$ python -q
>>> import numpy as np
>>> import numpy.linalg as la
>>> np.set_printoptions(suppress=True, linewidth=120)
>>> data = np.load("mat.npy")
>>> data
array([[3, 3, 0, 0, 0, 0],
       [1, 3, 0, 0, 0, 0],
       [3, 0, 0, 0, 0, 0],
       [0, 0, 3, 3, 0, 0],
       [0, 0, 1, 3, 0, 0],
       [0, 0, 3, 0, 0, 0],
       [0, 0, 0, 0, 3, 3],
       [0, 0, 0, 0, 1, 3],
       [0, 0, 0, 0, 3, 0]])
>>> O, evecs = la.qr(data[:, :3])[0], la.qr(data[:, 3:])[0]
>>> s = la.svd(O.T @ evecs, compute_uv=False)
>>> round(float(la.norm(O @ O.T - evecs @ evecs.T, 2)), 1)
1.0
>>> s.round(1) + 0
array([0.6, 0. , 0. ])
>>> (s > 0.9).sum()
np.int64(0)
>>> vec = np.array([0, -3, 0, 0, 0, 0])
>>> y = data @ vec
>>> np.round(la.solve(data.T @ data, data.T @ y), 1) + 0
array([ 0., -3.,  0.,  0.,  0.,  0.])
>>> np.round(la.pinv(data) @ data, 1) + 0
array([[1., 0., 0., 0., 0., 0.],
       [0., 1., 0., 0., 0., 0.],
       [0., 0., 1., 0., 0., 0.],
       [0., 0., 0., 1., 0., 0.],
       [0., 0., 0., 0., 1., 0.],
       [0., 0., 0., 0., 0., 1.]])
>>> np.round(la.lstsq(data, y)[0], 1) + 0
array([ 0., -3.,  0.,  0.,  0.,  0.])
>>> rng = np.random.default_rng(897273)
>>> y = y + 0.1 * rng.normal(size=9)
>>> y.round(1) + 0
array([-9. , -9. ,  0. ,  0. , -0.1,  0. ,  0.1,  0.1,  0. ])
>>> b, *_ = la.lstsq(data, y)
>>> b.round(1) + 0
array([ 0., -3.,  0.,  0.,  0.,  0.])
>>> [round(float(la.norm(la.solve(data.T @ data + lam * np.eye(6), data.T @ y))), 2) for lam in (0, 1, 10, 100)]
[3.0, 2.75, 1.78, 0.5]
>>> np.round(data.T @ (y - data @ b), 1) + 0
array([0., 0., 0., 0., 0., 0.])
>>> np.unravel_index(np.abs(data).argmax(), data.shape)
(np.int64(0), np.int64(0))
>>> np.count_nonzero(data)
np.int64(15)
>>> data[9]
Traceback (most recent call last):
  File "<python-input-24>", line 1, in <module>
    data[9]
    ~~~~^^^
IndexError: index 9 is out of bounds for axis 0 with size 9
>>> np.diff(data, axis=0)
array([[-2,  0,  0,  0,  0,  0],
       [ 2, -3,  0,  0,  0,  0],
       [-3,  0,  3,  3,  0,  0],
       [ 0,  0, -2,  0,  0,  0],
       [ 0,  0,  2, -3,  0,  0],
       [ 0,  0, -3,  0,  3,  3],
       [ 0,  0,  0,  0, -2,  0],
       [ 0,  0,  0,  0,  2, -3]])
>>> B = data / la.norm(data, axis=1, keepdims=True)
>>> gram = B @ B.T
>>> np.round(la.norm(B, axis=1), 1)
array([1., 1., 1., 1., 1., 1., 1., 1., 1.])
>>> (gram - 2 * np.eye(9)).round(6).argmax(axis=1)
array([1, 0, 0, 4, 3, 3, 7, 6, 6])
>>> np.argwhere(np.triu(np.abs(gram) > 0.95, 1))
array([], shape=(0, 2), dtype=int64)
>>> gram.round(1)
array([[1. , 0.9, 0.7, 0. , 0. , 0. , 0. , 0. , 0. ],
       [0.9, 1. , 0.3, 0. , 0. , 0. , 0. , 0. , 0. ],
       [0.7, 0.3, 1. , 0. , 0. , 0. , 0. , 0. , 0. ],
       [0. , 0. , 0. , 1. , 0.9, 0.7, 0. , 0. , 0. ],
       [0. , 0. , 0. , 0.9, 1. , 0.3, 0. , 0. , 0. ],
       [0. , 0. , 0. , 0.7, 0.3, 1. , 0. , 0. , 0. ],
       [0. , 0. , 0. , 0. , 0. , 0. , 1. , 0.9, 0.7],
       [0. , 0. , 0. , 0. , 0. , 0. , 0.9, 1. , 0.3],
       [0. , 0. , 0. , 0. , 0. , 0. , 0.7, 0.3, 1. ]])
>>> gram[8].round(1)
array([0. , 0. , 0. , 0. , 0. , 0. , 0.7, 0.3, 1. ])
>>> vec = np.array([2, 0, 0, 5, 4, 5])
>>> data @ np.eye(6)[1]
array([3., 3., 0., 0., 0., 0., 0., 0., 0.])
